>>> import numpy as np
>>> import numpy.linalg as la
>>> np.set_printoptions(precision=2, suppress=True, linewidth=100, floatmode="fixed")
>>> F = np.loadtxt("dump.csv", delimiter=",")
>>> F
array([[-1.00,  1.00,  0.00],
       [ 0.00, -1.00,  1.00],
       [ 0.00,  0.00, -1.00]])
>>> # triangular, det is the product of the diagonal
>>> np.sort(la.eigvals(F))
array([-1.00, -1.00, -1.00])
>>> x0 = np.array([-4, 3, 9])
>>> F @ np.eye(3)[2]
array([ 0.00,  1.00, -1.00])
>>> F @ np.ones(3)
array([ 0.00,  0.00, -1.00])
>>> F @ x0
array([ 7.00,  6.00, -9.00])
>>> proj = np.triu(np.array([[3, 3, 0], [3, 1, -2], [0, 3, -2]]), 1) + np.eye(3)
>>> A2 = proj @ F @ la.inv(proj)
>>> np.poly(A2)
array([1.00, 3.00, 3.00, 1.00])
>>> np.round(la.det(A2), 2)
np.float64(-1.0)
>>> A2
array([[-1.00,  1.00,  5.00],
       [ 0.00, -1.00,  1.00],
       [ 0.00,  0.00, -1.00]])
>>> np.trace(A2), np.trace(F)
(np.float64(-3.0), np.float64(-3.0))
>>> A2 = np.array([[3, -2], [-2, -5]])
>>> basis = np.kron(A2, F)
>>> la.matrix_rank(basis)
np.int64(6)
>>> basis
array([[-3.00,  3.00,  0.00,  2.00, -2.00, -0.00],
       [ 0.00, -3.00,  3.00, -0.00,  2.00, -2.00],
       [ 0.00,  0.00, -3.00, -0.00, -0.00,  2.00],
       [ 2.00, -2.00, -0.00,  5.00, -5.00, -0.00],
       [-0.00,  2.00, -2.00, -0.00,  5.00, -5.00],
       [-0.00, -0.00,  2.00, -0.00, -0.00,  5.00]])
>>> Q = F.astype(float).copy()
>>> for j in range(3):
...     Q[:, j] -= Q[:, :j] @ (Q[:, :j].T @ Q[:, j])
...     Q[:, j] /= la.norm(Q[:, j])
... 
>>> Q
array([[-1.00,  0.00,  0.00],
       [ 0.00, -1.00,  0.00],
       [ 0.00,  0.00, -1.00]])
>>> Q.T @ Q
array([[1.00, 0.00, 0.00],
       [0.00, 1.00, 0.00],
       [0.00, 0.00, 1.00]])
>>> W0 = np.load("arr.npy")
>>> W0
array([[ 0, -2,  1],
       [ 0,  0,  3],
       [ 0,  0,  0]])
>>> # null space of dimension 1
>>> la.matrix_rank(W0, rtol=0.1)
np.int64(2)
>>> la.lstsq(W0[:-1].T, W0[-1])[2]
np.int32(2)
>>> np.round(W0 @ la.pinv(W0) @ W0, 2) + 0
array([[ 0.00, -2.00,  1.00],
       [ 0.00,  0.00,  3.00],
       [ 0.00,  0.00,  0.00]])
>>> np.unique(W0.round(6), axis=0).shape
(3, 3)
>>> left, sig, Vt = la.svd(W0)
>>> vecs = Vt[:(sig > 1e-8).sum()]
>>> rng = np.random.default_rng(660842)
>>> x0 = W0[1] + 3 * W0[0] + rng.integers(2) * np.eye(3)[0]
>>> x0
array([ 0.00, -6.00,  6.00])
>>> np.diag(vecs.T @ vecs)
array([0.00, 1.00, 1.00])
>>> la.matrix_rank(np.vstack([W0, x0]))
np.int64(2)
>>> round(float(la.norm(x0 - vecs.T @ vecs @ x0)), 2)
0.0
